% ipython --no-banner

In [1]: import numpy as np

In [2]: import numpy.linalg as la

In [3]: np.set_printoptions(precision=1, suppress=True, linewidth=160)

In [4]: def rd(a):
   ...:     return np.round(a, 1) + 0
   ...: 

In [5]: F = np.loadtxt("dump.csv", delimiter=",")

In [6]: print(F)
[[-1.5 -0.6  0.1  0.8 -0.7 -0.1  0.3  1.7  0.5 -1.   1. ]
 [-0.6 -0.7  0.7 -1.4 -0.2  0.6  1.   0.4  2.   0.9 -1.7]
 [ 0.7  1.2 -1.1  1.  -0.1  0.1  1.2 -2.  -1.6  0.5 -0.7]
 [ 1.  -0.1 -0.3 -0.5  0.5 -1.8 -0.3 -0.5  0.8 -0.1 -0.5]
 [ 0.9  0.2  0.3 -1.   0.1 -0.3  1.   1.8  0.3  0.2 -0.8]
 [ 2.4 -1.4  0.3  0.2 -1.7 -0.3 -1.1  1.4  0.6  0.6  1.2]
 [ 1.5 -1.2  1.2  0.6 -1.2  1.8 -3.3 -3.9  1.5  0.9 -3.3]
 [-0.8  1.3 -1.1 -0.7 -1.   0.1  1.2 -0.3 -0.7  0.6  1.1]
 [-1.4  0.9  0.  -0.2  0.3  1.9  1.8 -0.9  0.1 -1.3 -1.6]
 [ 0.4 -2.   1.  -0.2  1.   0.5 -1.2  1.2 -2.2  0.6 -1.8]
 [-0.4  0.5  0.2 -0.3  1.8  0.4 -0.2  0.8 -0.7  0.7  2. ]
 [ 0.1 -0.5  0.6  1.3  0.8 -0.9  1.2 -0.9  1.8  0.8  0.7]
 [ 0.2  0.3 -2.2  0.5  0.7 -0.2 -0.4 -0.6  0.4  0.7 -0.3]
 [-1.3 -2.   0.9  2.1 -1.4  2.7  0.2  0.1  0.9 -1.1  1. ]
 [-1.   0.   0.4 -1.8  0.1  0.6  0.1  1.2 -0.8  1.3  1. ]
 [-1.6 -0.6  0.6 -0.4 -0.4  0.4 -0.4  0.8 -0.9  0.4  1. ]
 [ 0.6 -1.8  0.2  2.4 -0.5  1.   1.5  1.5 -0.3  1.   0.8]
 [ 1.  -0.6  1.4  0.5  1.9  0.5 -0.4  0.3 -0.9  0.1  0.7]
 [-0.4  2.4  0.4 -1.5 -1.3 -0.3 -0.3 -0.5  1.9  0.3 -0.6]
 [ 0.8  1.3  1.7  1.2 -1.2  0.6  0.1 -0.7 -1.4  0.9 -0.6]
 [-2.  -0.4 -0.2 -0.3  0.5  0.2 -0.1  0.2 -1.9 -1.9 -1.1]
 [ 0.6 -0.6  1.6 -2.7 -0.8 -0.5 -0.3  1.2 -0.6  0.  -1.1]
 [-0.8  1.2  1.   1.6 -0.9 -0.9  0.4  1.5  1.2 -0.4  0.6]
 [ 0.  -0.4  0.8  0.9  0.1  0.1 -0.9 -1.7  0.4 -0.4  2.6]
 [-1.5  0.  -1.3  0.3 -0.5  1.4 -0.2  2.  -1.5 -0.9 -0.1]
 [-1.1  1.   1.7  0.6 -0.6  1.7  0.   0.3 -0.4 -0.8 -0.3]
 [-1.6 -0.5 -0.1 -0.8 -1.4  1.5 -0.1  0.  -1.8  0.1  1. ]
 [ 0.2  0.5  1.3 -0.8 -0.2  0.8  1.4  0.4 -0.3  0.2 -0.4]
 [ 1.3  0.  -1.2  0.1  1.5  1.9  0.4  0.1 -0.4  1.9  0.1]
 [-0.6  0.8  0.2  1.1  1.3  0.   0.8  0.   1.3 -0.3 -0.8]
 [-1.5  0.3 -0.3 -0.4 -1.7 -0.6 -1.8  0.2  0.5 -0.8 -0.3]
 [ 0.2  0.   0.   2.1  1.1  0.9  0.7  0.5  0.6 -0.5 -1.2]
 [-2.1  1.3  0.3 -0.5  1.7  1.2 -0.6  1.7  1.3  0.3 -0.9]
 [-0.4 -1.  -0.8  0.8  1.1 -1.3  2.  -0.8 -0.2  0.7 -0.9]
 [ 1.1  0.3  1.  -0.6 -0.9  0.1  0.2  1.1  0.4  0.1  1.2]
 [ 0.4  0.8  1.1 -1.6 -0.4  2.2 -1.5  0.9 -0.1  0.   1.1]]

In [7]: O, r_ = la.qr(F)

In [8]: print(rd(np.abs(np.diag(r_))))
[6.7 5.9 5.6 6.7 6.  6.  5.8 6.6 6.2 3.9 6.6]

In [9]: print(rd(np.trace(O @ O.T)))
11.0

In [10]: print(np.allclose(r_.T @ r_, F.T @ F))
True

In [11]: idx = F[:, 8] > np.median(F[:, 8])

In [12]: f = F[idx].mean(axis=0) - F[~idx].mean(axis=0)

In [13]: print(idx.astype(int))
[1 1 0 1 1 1 1 0 1 0 0 1 1 1 0 0 0 0 1 0 0 0 1 1 0 0 0 0 0 1 1 1 1 0 1 0]

In [14]: print(np.argsort(-np.abs(f).round(6), kind="stable"))
[ 8  5  3  9  7 10  6  4  1  0  2]

In [15]: print(((F - F.mean(axis=0)) @ f > 0).astype(int))
[1 1 0 1 0 1 1 0 1 0 0 1 1 1 0 0 0 0 1 0 0 0 1 1 0 0 0 0 0 1 1 1 1 1 1 0]

In [16]: cov = np.cov(F, rowvar=False)

In [17]: print(rd(la.eigvalsh(cov)[::-1]))
[2.2 1.8 1.6 1.5 1.4 1.1 0.8 0.8 0.6 0.5 0.3]

In [18]: print(rd(np.polyfit(F[:, 2], F[:, 9], 1)))
[-0.1  0.1]

In [19]: print(np.argwhere(np.triu(np.abs(np.corrcoef(F.T)) > 0.8, 1)))
[]
